$ ipython --no-banner

In [1]: import numpy as np

In [2]: import numpy.linalg as la

In [3]: np.set_printoptions(precision=2, suppress=True, linewidth=140, floatmode="fixed")

In [4]: mat = np.loadtxt("x.csv", delimiter=",")

In [5]: print(mat)
[[ 2.00  1.00  0.00  0.00  1.00  3.00  2.00  1.00  3.00  1.00  0.00  0.00  0.00  0.00  0.00  0.00]
 [ 2.00  1.00  3.00  3.00  3.00  0.00  0.00  2.00  0.00  0.00  0.00  0.00  0.00  0.00  0.00  0.00]
 [ 1.00  2.00  0.00  3.00  2.00  2.00  1.00  2.00  0.00  3.00  0.00  0.00  0.00  0.00  0.00  0.00]
 [ 2.00  1.00  0.00  1.00  2.00  1.00  2.00  2.00  2.00  0.00  0.00  0.00  0.00  0.00  0.00  0.00]
 [ 1.00  3.00  0.00  2.00  2.00  1.00  1.00  2.00  0.00  3.00  0.00  0.00  0.00  0.00  0.00  0.00]
 [ 2.00  3.00  3.00  0.00  0.00  0.00  1.00  2.00  3.00  0.00  0.00  0.00  0.00  0.00  0.00  0.00]
 [ 3.00  2.00  3.00  2.00  1.00  0.00  1.00  1.00  1.00  3.00  0.00  0.00  0.00  0.00  0.00  0.00]
 [ 1.00  2.00  2.00  2.00  2.00  2.00  1.00  1.00  2.00  0.00  0.00  0.00  0.00  0.00  0.00  0.00]
 [ 3.00  1.00  2.00  1.00  1.00  1.00  3.00  3.00  2.00  2.00  0.00  0.00  0.00  0.00  0.00  0.00]
 [ 1.00  0.00  1.00  0.00  1.00  2.00  2.00  3.00  0.00  1.00  0.00  0.00  0.00  0.00  0.00  0.00]
 [ 0.00  0.00  0.00  0.00  0.00  0.00  0.00  0.00  0.00  0.00 -2.00  3.00 -2.00  3.00 -2.00  3.00]
 [ 0.00  0.00  0.00  0.00  0.00  0.00  0.00  0.00  0.00  0.00  3.00  3.00 -3.00 -3.00 -3.00 -2.00]
 [ 0.00  0.00  0.00  0.00  0.00  0.00  0.00  0.00  0.00  0.00 -3.00 -1.00  3.00 -1.00 -1.00 -1.00]
 [ 0.00  0.00  0.00  0.00  0.00  0.00  0.00  0.00  0.00  0.00  0.00  0.00  0.00  3.00  1.00  2.00]
 [ 0.00  0.00  0.00  0.00  0.00  0.00  0.00  0.00  0.00  0.00  0.00 -2.00  0.00  1.00 -1.00  2.00]
 [ 0.00  0.00  0.00  0.00  0.00  0.00  0.00  0.00  0.00  0.00 -1.00  2.00 -2.00  1.00  3.00  0.00]]

In [6]: def softmax(z):
   ...:     e = np.exp(z - z.max(axis=-1, keepdims=True))
   ...:     return e / e.sum(axis=-1, keepdims=True)
   ...: 

In [7]: print(softmax(mat[3]))
[0.14 0.05 0.02 0.05 0.14 0.05 0.14 0.14 0.14 0.02 0.02 0.02 0.02 0.02 0.02 0.02]

In [8]: print(softmax(mat).sum(axis=1))
[1.00 1.00 1.00 1.00 1.00 1.00 1.00 1.00 1.00 1.00 1.00 1.00 1.00 1.00 1.00 1.00]

In [9]: print(softmax(mat[3] + -3))
[0.14 0.05 0.02 0.05 0.14 0.05 0.14 0.14 0.14 0.02 0.02 0.02 0.02 0.02 0.02 0.02]

In [10]: att = mat @ mat.T / np.sqrt(16)

In [11]: print(softmax(att).round(6).argmax(axis=1))
[ 0  1  2  8  2  5  6  7  8  8 10 11 12 13 14 15]
